$ python3 -q
>>> import numpy as np
>>> np.set_printoptions(precision=1, suppress=True, linewidth=140)
>>> rd = lambda a: np.round(a, 1) + 0
>>> f = np.array([-3, -1, 2, 2])
>>> K = np.array([np.roll(f, i) for i in range(4)])
>>> K
array([[-3, -1,  2,  2],
       [ 2, -3, -1,  2],
       [ 2,  2, -3, -1],
       [-1,  2,  2, -3]])
>>> M2 = K / np.sqrt((K ** 2).mean(axis=1, keepdims=True))
>>> K - K.mean(axis=1, keepdims=True)
array([[-3., -1.,  2.,  2.],
       [ 2., -3., -1.,  2.],
       [ 2.,  2., -3., -1.],
       [-1.,  2.,  2., -3.]])
>>> np.linalg.matrix_rank(M2) == np.linalg.matrix_rank(K)
np.True_
>>> rd(np.linalg.norm(M2, axis=1))
array([2., 2., 2., 2.])
>>> left, sigma, Vt = np.linalg.svd(K)
>>> np.argmax(sigma[:-1] / (sigma[1:] + 1e-6)) + 1
np.int64(3)
>>> M2 = left[:, :3] @ np.diag(sigma[:3]) @ Vt[:3]
>>> rd(np.abs(K - M2).max())
np.float64(0.0)
>>> rd(M2)
array([[-3., -1.,  2.,  2.],
       [ 2., -3., -1.,  2.],
       [ 2.,  2., -3., -1.],
       [-1.,  2.,  2., -3.]])
>>> rd(np.linalg.norm(K - M2) / np.linalg.norm(K))
np.float64(0.0)
>>> W0 = np.load("mat.npy")
>>> W0
array([[ 2,  2,  2,  2,  2,  2,  2,  2,  2,  2],
       [ 2,  4,  4,  4,  4,  4,  4,  4,  4,  4],
       [ 2,  4,  6,  6,  6,  6,  6,  6,  6,  6],
       [ 2,  4,  6,  8,  8,  8,  8,  8,  8,  8],
       [ 2,  4,  6,  8, 10, 10, 10, 10, 10, 10],
       [ 2,  4,  6,  8, 10, 12, 12, 12, 12, 12],
       [ 2,  4,  6,  8, 10, 12, 14, 14, 14, 14],
       [ 2,  4,  6,  8, 10, 12, 14, 16, 16, 16],
       [ 2,  4,  6,  8, 10, 12, 14, 16, 18, 18],
       [ 2,  4,  6,  8, 10, 12, 14, 16, 18, 20]])
>>> def softmax(z):
...     e = np.exp(z - z.max(axis=-1, keepdims=True))
...     return e / e.sum(axis=-1, keepdims=True)
... 
>>> rd(softmax(W0[4] + -1))
array([0. , 0. , 0. , 0. , 0.2, 0.2, 0.2, 0.2, 0.2, 0.2])
>>> rd(softmax(W0).sum(axis=1))
array([1., 1., 1., 1., 1., 1., 1., 1., 1., 1.])
>>> att = W0 @ W0.T / np.sqrt(10)
>>> softmax(att).round(6).argmax(axis=1)
array([9, 9, 9, 9, 9, 9, 9, 9, 9, 9])
>>> M2 = np.array([[9, 7, -5, 8], [4, 4, -5, -7], [-4, 7, -6, 5], [-2, -9, -4, -1]])
>>> J = M2 + M2.T
>>> J
array([[ 18,  11,  -9,   6],
       [ 11,   8,   2, -16],
       [ -9,   2, -12,   1],
       [  6, -16,   1,  -2]])
>>> f, v = J[2], J[3]
>>> f @ v
np.int64(-100)
>>> p = (f @ v) / (f @ f) * f
>>> rd(p)
array([ 3.9, -0.9,  5.2, -0.4])
>>> np.outer(f, v)
array([[-54, 144,  -9,  18],
       [ 12, -32,   2,  -4],
       [-72, 192, -12,  24],
       [  6, -16,   1,  -2]])
>>> (v - p) @ f
np.float64(0.0)
>>> rd(np.linalg.norm(f + v) ** 2 + np.linalg.norm(f - v) ** 2)
np.float64(1054.0)
>>> np.linalg.matrix_rank(np.outer(f, v))
np.int64(1)
